In [1]: import numpy as np

In [2]: np.set_printoptions(precision=2, suppress=True, linewidth=140)

In [3]: F = np.loadtxt("sample7.csv", delimiter=",")

In [4]: print(F)
[[ 0.36  2.1   5.87 -0.29  0.58  5.87 -0.22  4.42  2.57]
 [ 0.97 -3.79 -1.35 -0.19  0.37 -4.29  0.59 -5.23 -6.05]
 [ 0.18 -2.92 -4.29  0.11 -0.21 -5.52  0.39 -4.99 -4.17]
 [-0.71 -1.48 -6.7   0.4  -0.8  -5.88  0.1  -3.87 -1.41]
 [ 0.06  2.59  5.01 -0.19  0.37  5.72 -0.32  4.79  3.51]
 [-2.08  3.31 -5.82  0.7  -1.4  -1.01 -0.67  2.5   6.38]
 [-1.08 -0.7  -7.42  0.52 -1.03 -5.68 -0.05 -3.1  -0.02]
 [ 1.91 -3.89  3.8  -0.59  1.18 -0.87  0.72 -3.83 -7.01]
 [ 0.2   2.37  5.42 -0.23  0.47  5.8  -0.27  4.63  3.09]
 [ 1.92 -1.74  7.74 -0.73  1.46  3.72  0.46  0.07 -4.08]
 [ 0.75 -3.6  -2.23 -0.11  0.21 -4.72  0.54 -5.24 -5.6 ]
 [ 0.23 -3.   -4.1   0.08 -0.17 -5.46  0.4  -5.04 -4.33]
 [ 2.05 -3.51  5.31 -0.68  1.36  0.49  0.7  -2.9  -6.62]
 [-2.    3.7  -4.68  0.64 -1.29  0.11 -0.71  3.33  6.84]
 [ 1.76 -1.13  7.95 -0.7   1.4   4.41  0.36  0.92 -3.09]
 [ 1.49 -4.06  1.15 -0.4   0.8  -2.83  0.69 -4.83 -6.88]
 [ 0.11 -2.83 -4.49  0.13 -0.26 -5.58  0.37 -4.94 -3.99]
 [-1.34 -0.09 -7.78  0.59 -1.18 -5.38 -0.16 -2.42  1.05]
 [-1.36  4.02 -0.45  0.34 -0.69  3.27 -0.67  4.99  6.72]
 [-0.68  3.52  2.51  0.08 -0.16  4.85 -0.53  5.24  5.44]]

In [5]: # looks like rank 2

In [6]: print([round(float(x), 2) for x in np.linalg.svd(F, compute_uv=False)[:3]])
[35.57, 27.11, 0.0]

In [7]: G = np.cov(F, rowvar=False)

In [8]: print(F.std(axis=0))
[1.27 2.89 5.2  0.45 0.9  4.46 0.49 4.05 4.82]

In [9]: print(np.argwhere(np.triu(np.abs(np.corrcoef(F.T)) > 0.8, 1)))
[[0 3]
 [0 4]
 [0 6]
 [0 8]
 [1 6]
 [1 7]
 [1 8]
 [2 3]
 [2 4]
 [2 5]
 [3 4]
 [5 7]
 [6 7]
 [6 8]
 [7 8]]

In [10]: print(np.argsort(-F.std(axis=0).round(6), kind="stable"))
[2 8 5 7 1 0 4 6 3]

In [11]: print(np.median(F, axis=0))
[ 0.19 -1.3  -0.9  -0.01  0.03 -0.94  0.23 -2.66 -2.25]

In [12]: M = np.load("mat.npy")

In [13]: print(M)
[[ 0.8 -0.9 -0.2  1.4  1.4 -0.6]
 [ 0.4 -0.4 -0.7  0.9 -1.7  1.2]
 [-0.1  0.7  0.9  1.1  1.8 -0.6]
 [-0.3 -3.1 -1.   2.  -1.3 -1.7]
 [ 0.1 -0.2  0.  -0.2  0.8  0.4]
 [ 0.4 -0.8 -0.8  0.2  0.7  0.7]
 [-0.3  1.4  0.2  2.2 -0.7  0.8]
 [-0.2  1.7 -1.9  0.   2.4 -1.6]
 [-1.3 -0.6 -0.6 -0.9  1.3 -0.1]
 [ 0.8  0.6 -0.3 -0.1 -0.3  0.7]
 [ 1.1  0.4  0.   0.2  0.9 -0.1]
 [-0.9 -0.2 -0.2  0.2  0.4  1. ]
 [-0.3 -0.7  1.  -0.4 -1.   1.1]
 [ 2.1 -0.9  0.9 -0.3 -0.8 -0.8]
 [-1.1  0.4 -1.4  2.7  0.7  0.8]
 [ 0.8  0.3  0.2 -0.5  0.9 -0.9]
 [-1.4  0.7 -0.9  2.   0.1  3. ]
 [ 6.5 -3.   7.5  1.  -1.5 -7.5]
 [ 0.3 -1.1 -0.1  1.6  0.3 -1.8]
 [-0.7 -0.3  2.5 -0.2  0.3  0.6]
 [-1.3  0.6 -1.5  0.  -0.7  1.1]
 [-0.2  0.7  0.4 -0.1  0.8  1.3]
 [-0.7 -0.2 -1.   0.1 -0.3 -0.6]
 [-0.6  0.1  0.4 -0.1  0.9 -0.3]
 [-0.4 -2.4  0.1 -0.6  0.  -0.5]
 [-1.7 -0.1  1.2  1.   0.8 -0.3]
 [ 0.6  1.2 -0.5  0.4 -0.2 -1.8]]

In [14]: labels = M[:, 5] > np.median(M[:, 5])

In [15]: f = M[labels].mean(axis=0) - M[~labels].mean(axis=0)

In [16]: print(labels.astype(int))
[0 1 0 0 1 1 1 0 0 1 0 1 1 0 1 0 1 0 0 1 1 1 0 0 0 0 0]

In [17]: A2 = np.array([[1, -2, 2, -2], [2, 0, -3, -2], [0, 0, -2, 1], [-1, 3, 1, -1]])

In [18]: m1 = np.triu(A2)

In [19]: print(m1)
[[ 1 -2  2 -2]
 [ 0  0 -3 -2]
 [ 0  0 -2  1]
 [ 0  0  0 -1]]

In [20]: print(np.linalg.matrix_rank(m1, rtol=0.1))
3

In [21]: print([round(float(x), 2) for x in np.linalg.svd(m1, compute_uv=False)[:3]])
[4.33, 3.44, 1.18]

In [22]: print(np.argsort(-np.linalg.norm(m1, axis=0).round(6), kind="stable")[:3])
[2 3 1]

In [23]: print(np.linalg.cond(m1) > 100)
True

In [24]: left, sigma, VT = np.linalg.svd(m1)

In [25]: V = VT[:(sigma > 1e-8).sum()]

In [26]: rng = np.random.default_rng(9263)

In [27]: vec = m1[1] + 4 * m1[3] + rng.integers(2) * np.eye(4)[3]

In [28]: print(vec)
[ 0.  0. -3. -6.]

In [29]: print(np.allclose(V.T @ V @ vec, vec))
True

In [30]: print(np.linalg.matrix_rank(np.vstack([m1, vec])))
3

In [31]: print(np.diag(V.T @ V))
[0.2 0.8 1.  1. ]

In [32]: print(np.round(np.linalg.norm(vec - V.T @ V @ vec), 2))
0.0

In [33]: K = np.load("w.npy")

In [34]: print(K)
[[ 1.2 -0.5  1.2 -1.2 -0.9]
 [-1.7  0.3 -1.9  0.1 -0.2]
 [ 0.1 -0.1 -1.9 -0.8  0.4]
 [ 0.7 -0.2  0.2 -0.8  0.4]
 [ 0.2 -0.6 -1.3 -0.4  0.5]]

In [35]: A2 = np.array([[0, -2], [0, 2]])

In [36]: cent = np.kron(A2, K)

In [37]: print(np.linalg.matrix_rank(cent))
5

In [38]: print(cent)
[[ 0.  -0.   0.  -0.  -0.  -2.4  1.  -2.4  2.4  1.8]
 [-0.   0.  -0.   0.  -0.   3.4 -0.6  3.8 -0.2  0.4]
 [ 0.  -0.  -0.  -0.   0.  -0.2  0.2  3.8  1.6 -0.8]
 [ 0.  -0.   0.  -0.   0.  -1.4  0.4 -0.4  1.6 -0.8]
 [ 0.  -0.  -0.  -0.   0.  -0.4  1.2  2.6  0.8 -1. ]
 [ 0.  -0.   0.  -0.  -0.   2.4 -1.   2.4 -2.4 -1.8]
 [-0.   0.  -0.   0.  -0.  -3.4  0.6 -3.8  0.2 -0.4]
 [ 0.  -0.  -0.  -0.   0.   0.2 -0.2 -3.8 -1.6  0.8]
 [ 0.  -0.   0.  -0.   0.   1.4 -0.4  0.4 -1.6  0.8]
 [ 0.  -0.  -0.  -0.   0.   0.4 -1.2 -2.6 -0.8  1. ]]

In [39]: print(cent.shape)
(10, 10)

In [40]: print(np.round(np.linalg.norm(cent, 2), 2), round(np.linalg.norm(A2, 2) * np.linalg.norm(K, 2), 2))
10.3 10.3

In [41]: labels = rng.permutation(5)

In [42]: print(labels)
[0 3 2 4 1]

In [43]: A2 = K[labels][:, labels]

In [44]: print(np.trace(A2))
-0.7

In [45]: print(np.diag(A2))
[ 1.2 -0.8 -1.9  0.5  0.3]
